$ python3 -q
>>> import numpy as np
>>> import numpy.linalg as la
>>> np.set_printoptions(suppress=True, linewidth=140)
>>> def rd(a):
...     return np.round(a, 2) + 0
... 
>>> E = np.load("data.npy")
>>> rd(E)
array([[ 0.43,  0.23, -0.29,  0.06,  0.14, -0.28, -0.07],
       [ 0.23,  0.78,  0.06,  0.01,  0.1 ,  0.09,  0.31],
       [-0.29,  0.06,  0.83,  0.05,  0.15, -0.15,  0.1 ],
       [ 0.06,  0.01,  0.05,  0.98, -0.07,  0.04, -0.08],
       [ 0.14,  0.1 ,  0.15, -0.07,  0.77,  0.09, -0.34],
       [-0.28,  0.09, -0.15,  0.04,  0.09,  0.86,  0.01],
       [-0.07,  0.31,  0.1 , -0.08, -0.34,  0.01,  0.35]])
>>> rk = la.matrix_rank(E)
>>> rk
np.int64(5)
>>> ns = la.svd(E)[2][rk:].T
>>> [int(la.matrix_rank(np.delete(E, i, axis=0))) for i in range(7)]
[5, 5, 5, 5, 5, 5, 5]
>>> la.matrix_rank(E.T @ E), la.matrix_rank(E @ E.T)
(np.int64(5), np.int64(5))
>>> ns.shape
(7, 2)
>>> [int(la.matrix_rank(E[:, :j + 1])) for j in range(7)]
[1, 2, 3, 4, 5, 5, 5]
>>> np.argsort(-la.norm(E, axis=0).round(6), kind="stable")[:3]
array([3, 5, 2])
>>> la.matrix_rank(E, rtol=0.1)
np.int64(5)
>>> Uu, s, Vh = la.svd(E)
>>> evecs = Vh[:(s > 1e-8).sum()]
>>> rng = np.random.default_rng(692251)
>>> vec = E[0] + 5 * E[4] + rng.integers(2) * np.eye(7)[0]
>>> rd(vec)
array([ 1.14,  0.72,  0.44, -0.27,  4.  ,  0.19, -1.74])
>>> rd(np.diag(evecs.T @ evecs))
array([0.43, 0.78, 0.83, 0.98, 0.77, 0.86, 0.35])
>>> Uu, s, Vh = la.svd(E)
>>> np.argmax(s[:-1] / (s[1:] + 1e-6)) + 1
np.int64(5)
>>> out = Uu[:, :5] @ np.diag(s[:5]) @ Vh[:5]
>>> rd(la.norm(E - out) / la.norm(E))
np.float64(0.0)
>>> rd(la.norm(E - out, 2)), rd(s[5])
(np.float64(0.0), np.float64(0.0))
>>> rd(la.norm(E) ** 2 / la.norm(E, 2) ** 2)
np.float64(5.0)
>>> rd(E[2] @ E[0])
np.float64(-0.29)
>>> rd(la.norm(E, axis=0))
array([0.65, 0.89, 0.91, 0.99, 0.88, 0.93, 0.6 ])
>>> rd(la.norm(E, 2))
np.float64(1.0)
>>> rd(la.norm(E, axis=1))
array([0.65, 0.89, 0.91, 0.99, 0.88, 0.93, 0.6 ])
>>> mat = np.load("run0.npy")
>>> mat
array([[2, 2, 4],
       [4, 2, 2],
       [2, 4, 2]])
>>> out = la.inv(mat)
>>> rd(la.cond(mat))
np.float64(4.0)
>>> rd(la.slogdet(mat)[0])
np.float64(1.0)
>>> rd(la.inv(out))
array([[2., 2., 4.],
       [4., 2., 2.],
       [2., 4., 2.]])
>>> rd(out)
array([[-0.12,  0.38, -0.12],
       [-0.12, -0.12,  0.38],
       [ 0.38, -0.12, -0.12]])
>>> (mat + mat.T) / 2
array([[2., 3., 3.],
       [3., 2., 3.],
       [3., 3., 2.]])
>>> rd(np.sort(np.abs(la.eigvals(mat))))
array([2., 2., 8.])
>>> np.allclose(mat @ mat.T, mat.T @ mat)
True
>>> rd(la.det(mat))
np.float64(32.0)
>>> np.trace(mat)
np.int64(6)
>>> out = mat / la.norm(mat, axis=1, keepdims=True)
>>> gram = out @ out.T
>>> rd(la.norm(out, axis=1))
array([1., 1., 1.])
>>> (gram - 2 * np.eye(3)).round(6).argmax(axis=1)
array([1, 0, 0])
>>> rd(np.degrees(np.arccos(np.clip(gram[2, 0], -1, 1))))
np.float64(33.56)
>>> np.argwhere(np.triu(np.abs(gram) > 0.95, 1))
array([], shape=(0, 2), dtype=int64)
>>> rd(gram)
array([[1.  , 0.83, 0.83],
       [0.83, 1.  , 0.83],
       [0.83, 0.83, 1.  ]])
>>> M = np.load("mat.npy")
>>> rd(M)
array([[ 0.29, -1.28,  4.68, -1.48,  1.  ],
       [-3.36,  2.52, -3.89,  4.62,  1.08],
       [-1.44,  5.25, -0.96,  2.2 ,  3.4 ],
       [-2.75,  1.31, -2.27,  3.51,  0.78],
       [-3.48,  7.28, -5.72,  5.6 ,  3.4 ],
       [-3.54,  0.89, -3.72,  4.63,  0.18],
       [-2.98,  1.03, -2.63,  3.8 ,  0.53],
       [-1.97, -0.77, -0.01,  1.99,  0.13],
       [-0.63, -4.71,  3.98, -0.68, -1.17],
       [-0.73,  4.18,  0.81,  0.96,  3.22],
       [-2.41, -2.78, -0.22,  2.31, -1.09],
       [-2.36, -6.54,  1.12,  1.62, -2.95],
       [-3.04, -2.59, -1.55,  3.3 , -1.32],
       [-4.57,  0.23, -5.55,  6.06, -0.67],
       [-3.17, -0.55, -2.48,  3.82, -0.36]])
>>> # looks like rank 3
>>> Uu, s, Vh = la.svd(M)
>>> rd(s)
array([21.37, 14.04,  5.88,  0.  ,  0.  ])
>>> out = Uu[:, :3] @ np.diag(s[:3]) @ Vh[:3]
>>> rd(np.abs(M - out).max())
np.float64(0.0)
>>> la.matrix_rank(out)
np.int64(3)
>>> la.matrix_rank(M, rtol=0.05)
np.int64(3)
>>> K = np.load("block18.npy")
>>> K
array([[ -2,  -2,  -2,  -2,  -2,  -2,  -2],
       [ -2,  -4,  -4,  -4,  -4,  -4,  -4],
       [ -2,  -4,  -6,  -6,  -6,  -6,  -6],
       [ -2,  -4,  -6,  -8,  -8,  -8,  -8],
       [ -2,  -4,  -6,  -8, -10, -10, -10],
       [ -2,  -4,  -6,  -8, -10, -12, -12],
       [ -2,  -4,  -6,  -8, -10, -12, -14]])
>>> vals, evecs = la.eigh(K)
>>> vec = np.array([-1, -2, -2, -2, 2, 2, -1])
>>> np.abs(K).sum(axis=1).max(), rd(np.abs(vals).max())
(np.int64(56), np.float64(45.76))
>>> rd(vec @ K @ vec / (vec @ vec)), rd(vals[0]), rd(vals[-1])
(np.float64(-3.45), np.float64(-45.76), np.float64(-0.52))
>>> rd(la.eigvalsh(K[1:, 1:]))
array([-45.25,  -4.86,  -1.75,  -0.95,  -0.66,  -0.53])
>>> rd(evecs * np.abs(vals) @ evecs.T)
array([[ 2.,  2.,  2.,  2.,  2.,  2.,  2.],
       [ 2.,  4.,  4.,  4.,  4.,  4.,  4.],
       [ 2.,  4.,  6.,  6.,  6.,  6.,  6.],
       [ 2.,  4.,  6.,  8.,  8.,  8.,  8.],
       [ 2.,  4.,  6.,  8., 10., 10., 10.],
       [ 2.,  4.,  6.,  8., 10., 12., 12.],
       [ 2.,  4.,  6.,  8., 10., 12., 14.]])
>>> vals, evecs = la.eigh(K)
>>> rd(vals)
array([-45.76,  -5.24,  -2.  ,  -1.12,  -0.76,  -0.6 ,  -0.52])
>>> rd(evecs @ np.diag(vals) @ evecs.T)
array([[ -2.,  -2.,  -2.,  -2.,  -2.,  -2.,  -2.],
       [ -2.,  -4.,  -4.,  -4.,  -4.,  -4.,  -4.],
       [ -2.,  -4.,  -6.,  -6.,  -6.,  -6.,  -6.],
       [ -2.,  -4.,  -6.,  -8.,  -8.,  -8.,  -8.],
       [ -2.,  -4.,  -6.,  -8., -10., -10., -10.],
       [ -2.,  -4.,  -6.,  -8., -10., -12., -12.],
       [ -2.,  -4.,  -6.,  -8., -10., -12., -14.]])
>>> vals.sum(), np.trace(K)
(np.float64(-56.0), np.int64(-56))
>>> rd(evecs.T @ K @ evecs)
array([[-45.76,   0.  ,   0.  ,   0.  ,   0.  ,   0.  ,   0.  ],
       [  0.  ,  -5.24,   0.  ,   0.  ,   0.  ,   0.  ,   0.  ],
       [  0.  ,   0.  ,  -2.  ,   0.  ,   0.  ,   0.  ,   0.  ],
       [  0.  ,   0.  ,   0.  ,  -1.12,   0.  ,   0.  ,   0.  ],
       [  0.  ,   0.  ,   0.  ,   0.  ,  -0.76,   0.  ,   0.  ],
       [  0.  ,   0.  ,   0.  ,   0.  ,   0.  ,  -0.6 ,   0.  ],
       [  0.  ,   0.  ,   0.  ,   0.  ,   0.  ,   0.  ,  -0.52]])
>>> Uu, s, Vh = la.svd(K, full_matrices=False)
>>> rd(Uu.T @ Uu)
array([[1., 0., 0., 0., 0., 0., 0.],
       [0., 1., 0., 0., 0., 0., 0.],
       [0., 0., 1., 0., 0., 0., 0.],
       [0., 0., 0., 1., 0., 0., 0.],
       [0., 0., 0., 0., 1., 0., 0.],
       [0., 0., 0., 0., 0., 1., 0.],
       [0., 0., 0., 0., 0., 0., 1.]])
>>> out = K + rng.integers(-2, 3, (7, 1)) @ rng.integers(-2, 3, (1, 7))
>>> out
array([[ -4,  -2,  -4,  -6,  -4,  -6,  -4],
       [ -2,  -4,  -4,  -4,  -4,  -4,  -4],
       [ -3,  -4,  -7,  -8,  -7,  -8,  -7],
       [  0,  -4,  -4,  -4,  -6,  -4,  -6],
       [ -1,  -4,  -5,  -6,  -9,  -8,  -9],
       [ -2,  -4,  -6,  -8, -10, -12, -12],
       [ -1,  -4,  -5,  -6,  -9, -10, -13]])
>>> la.matrix_rank(out - K, tol=1e-8)
np.int64(1)
>>> np.abs(out - K).sum(axis=1)
array([16,  0,  8, 16,  8,  0,  8])
>>> u = np.array([2, 2])
>>> np.cross(mat[0, :3], mat[1, :3])
array([-4, 12, -4])
>>> np.correlate(mat[0], mat[1], "full")
array([ 4,  8, 20, 16, 16])
>>> arr = np.load("arr.npy")
>>> arr
array([[ 3, -1,  1,  1, -3,  3, -3],
       [ 0, -1, -2,  0,  2, -2, -3],
       [ 0,  0, -1,  0,  2,  3, -3],
       [ 0,  0,  0, -1,  2, -2, -2],
       [ 0,  0,  0,  0,  3, -2,  3],
       [ 0,  0,  0,  0,  0,  0,  0],
       [ 0,  0,  0,  0,  0,  0,  0]])
>>> rk = la.matrix_rank(arr)
>>> rk
np.int64(5)
>>> ns = la.svd(arr)[2][rk:].T
>>> [int(la.matrix_rank(arr[:, :j + 1])) for j in range(7)]
[1, 2, 3, 4, 5, 5, 5]
>>> np.allclose(arr @ ns, 0)
True
